>>> import numpy as np
>>> import numpy.linalg as la
>>> np.set_printoptions(precision=2, suppress=True, linewidth=120, sign=" ")
>>> J = np.load("w.npy")
>>> J
array([[ 0.13, -0.16, -0.05,  0.13, -0.19, -0.03,  0.19,  0.  ],
       [-0.16,  0.19,  0.06, -0.16,  0.22,  0.03, -0.22,  0.  ],
       [-0.05,  0.06,  0.02, -0.05,  0.07,  0.01, -0.07,  0.  ],
       [ 0.13, -0.16, -0.05,  0.13, -0.19, -0.03,  0.19,  0.  ],
       [-0.19,  0.22,  0.07, -0.19,  0.26,  0.04, -0.26,  0.  ],
       [-0.03,  0.03,  0.01, -0.03,  0.04,  0.01, -0.04,  0.  ],
       [ 0.19, -0.22, -0.07,  0.19, -0.26, -0.04,  0.26,  0.  ],
       [ 0.  ,  0.  ,  0.  ,  0.  ,  0.  ,  0.  ,  0.  ,  0.  ]])
>>> Uu, sigma, vt = la.svd(J)
>>> V = vt[:(sigma > 1e-8).sum()]
>>> rng = np.random.default_rng(991912)
>>> vec = J[0] + 3 * J[2] + rng.integers(2) * np.eye(8)[3]
>>> vec
array([-0.03,  0.03,  0.01, -0.03,  0.04,  0.01, -0.04,  0.  ])
>>> np.diag(V.T @ V)
array([ 0.13,  0.19,  0.02,  0.13,  0.26,  0.01,  0.26,  0.  ])
>>> V.T @ V
array([[ 0.13, -0.16, -0.05,  0.13, -0.19, -0.03,  0.19,  0.  ],
       [-0.16,  0.19,  0.06, -0.16,  0.22,  0.03, -0.22,  0.  ],
       [-0.05,  0.06,  0.02, -0.05,  0.07,  0.01, -0.07,  0.  ],
       [ 0.13, -0.16, -0.05,  0.13, -0.19, -0.03,  0.19,  0.  ],
       [-0.19,  0.22,  0.07, -0.19,  0.26,  0.04, -0.26,  0.  ],
       [-0.03,  0.03,  0.01, -0.03,  0.04,  0.01, -0.04,  0.  ],
       [ 0.19, -0.22, -0.07,  0.19, -0.26, -0.04,  0.26,  0.  ],
       [ 0.  ,  0.  ,  0.  ,  0.  ,  0.  ,  0.  ,  0.  ,  0.  ]])
>>> print(np.allclose(V.T @ V @ vec, vec))
True
>>> Uu, sigma, vt = la.svd(J)
>>> sigma.round(2) + 0
array([ 1.,  0.,  0.,  0.,  0.,  0.,  0.,  0.])
>>> Y = Uu[:, :1] @ np.diag(sigma[:1]) @ vt[:1]
>>> np.round(la.norm(J - Y) / la.norm(J), 2)
np.float64(0.0)
>>> la.matrix_rank(J, rtol=0.05)
np.int64(1)
>>> evals, V = la.eigh(J)
>>> np.abs(V[:, -1])
array([ 0.36,  0.44,  0.15,  0.36,  0.51,  0.07,  0.51,  0.  ])
>>> rank = la.matrix_rank(J)
>>> print(rank)
1
>>> N = la.svd(J)[2][rank:].T
>>> N.shape
(8, 7)
>>> print([int(la.matrix_rank(np.delete(J, i, axis=0))) for i in range(8)])
[1, 1, 1, 1, 1, 1, 1, 1]
>>> [int(la.matrix_rank(J[:, :j + 1])) for j in range(8)]
[1, 1, 1, 1, 1, 1, 1, 1]
>>> evals, V = la.eigh(J)
>>> vec = np.array([-3, -2, -3, 1, -3, 3, -2, 1])
>>> V * np.abs(evals) @ V.T
array([[ 0.13, -0.16, -0.05,  0.13, -0.19, -0.03,  0.19,  0.  ],
       [-0.16,  0.19,  0.06, -0.16,  0.22,  0.03, -0.22,  0.  ],
       [-0.05,  0.06,  0.02, -0.05,  0.07,  0.01, -0.07,  0.  ],
       [ 0.13, -0.16, -0.05,  0.13, -0.19, -0.03,  0.19,  0.  ],
       [-0.19,  0.22,  0.07, -0.19,  0.26,  0.04, -0.26,  0.  ],
       [-0.03,  0.03,  0.01, -0.03,  0.04,  0.01, -0.04,  0.  ],
       [ 0.19, -0.22, -0.07,  0.19, -0.26, -0.04,  0.26,  0.  ],
       [ 0.  ,  0.  ,  0.  ,  0.  ,  0.  ,  0.  ,  0.  ,  0.  ]])
>>> V * np.maximum(evals, 0) @ V.T
array([[ 0.13, -0.16, -0.05,  0.13, -0.19, -0.03,  0.19,  0.  ],
       [-0.16,  0.19,  0.06, -0.16,  0.22,  0.03, -0.22,  0.  ],
       [-0.05,  0.06,  0.02, -0.05,  0.07,  0.01, -0.07,  0.  ],
       [ 0.13, -0.16, -0.05,  0.13, -0.19, -0.03,  0.19,  0.  ],
       [-0.19,  0.22,  0.07, -0.19,  0.26,  0.04, -0.26,  0.  ],
       [-0.03,  0.03,  0.01, -0.03,  0.04,  0.01, -0.04,  0.  ],
       [ 0.19, -0.22, -0.07,  0.19, -0.26, -0.04,  0.26,  0.  ],
       [ 0.  ,  0.  ,  0.  ,  0.  ,  0.  ,  0.  ,  0.  ,  0.  ]])
>>> np.round(vec @ J @ vec, 2)
np.float64(0.76)
>>> np.round(la.eigvalsh(J[1:, 1:]), 2) + 0
array([ 0.  ,  0.  ,  0.  ,  0.  ,  0.  ,  0.  ,  0.87])
>>> (np.sign(V[:, -1].round(6)) == np.sign(V[0, -1].round(6))).astype(int)
array([ 1,  0,  0,  1,  0,  0,  1,  0])
>>> W0 = np.loadtxt("case0.csv", delimiter=",")
>>> W0
array([[ 1.,  3.,  1.,  0.,  3.,  2.,  2.,  2.,  3.,  3.,  3.],
       [ 3.,  1.,  3.,  1.,  0.,  3.,  2.,  2.,  2.,  3.,  3.],
       [ 1.,  3.,  1.,  3.,  1.,  0.,  3.,  2.,  2.,  2.,  3.],
       [ 0.,  1.,  3.,  1.,  3.,  1.,  0.,  3.,  2.,  2.,  2.],
       [ 3.,  0.,  1.,  3.,  1.,  3.,  1.,  0.,  3.,  2.,  2.],
       [ 2.,  3.,  0.,  1.,  3.,  1.,  3.,  1.,  0.,  3.,  2.],
       [ 2.,  2.,  3.,  0.,  1.,  3.,  1.,  3.,  1.,  0.,  3.],
       [ 2.,  2.,  2.,  3.,  0.,  1.,  3.,  1.,  3.,  1.,  0.],
       [ 3.,  2.,  2.,  2.,  3.,  0.,  1.,  3.,  1.,  3.,  1.],
       [ 3.,  3.,  2.,  2.,  2.,  3.,  0.,  1.,  3.,  1.,  3.],
       [ 3.,  3.,  3.,  2.,  2.,  2.,  3.,  0.,  1.,  3.,  1.]])
>>> vec = np.array([-2, -1, -2, 1, -2, 0, 2, 1, 2, -2, 2])
>>> target = W0 @ vec
>>> target
array([ -1.,  -2.,   8.,  -5.,   1.,  -7.,  -1.,   4., -13.,  -4., -13.])
>>> np.round(la.solve(W0, target + W0[:, 7]), 2) + 0
array([-2., -1., -2.,  1., -2.,  0.,  2.,  2.,  2., -2.,  2.])
>>> np.round(la.solve(W0, -2 * target), 2) + 0
array([ 4.,  2.,  4., -2.,  4.,  0., -4., -2., -4.,  4., -4.])
>>> np.round(la.solve(W0, W0[:, 2]), 2) + 0
array([ 0.,  0.,  1.,  0.,  0.,  0.,  0.,  0.,  0.,  0.,  0.])
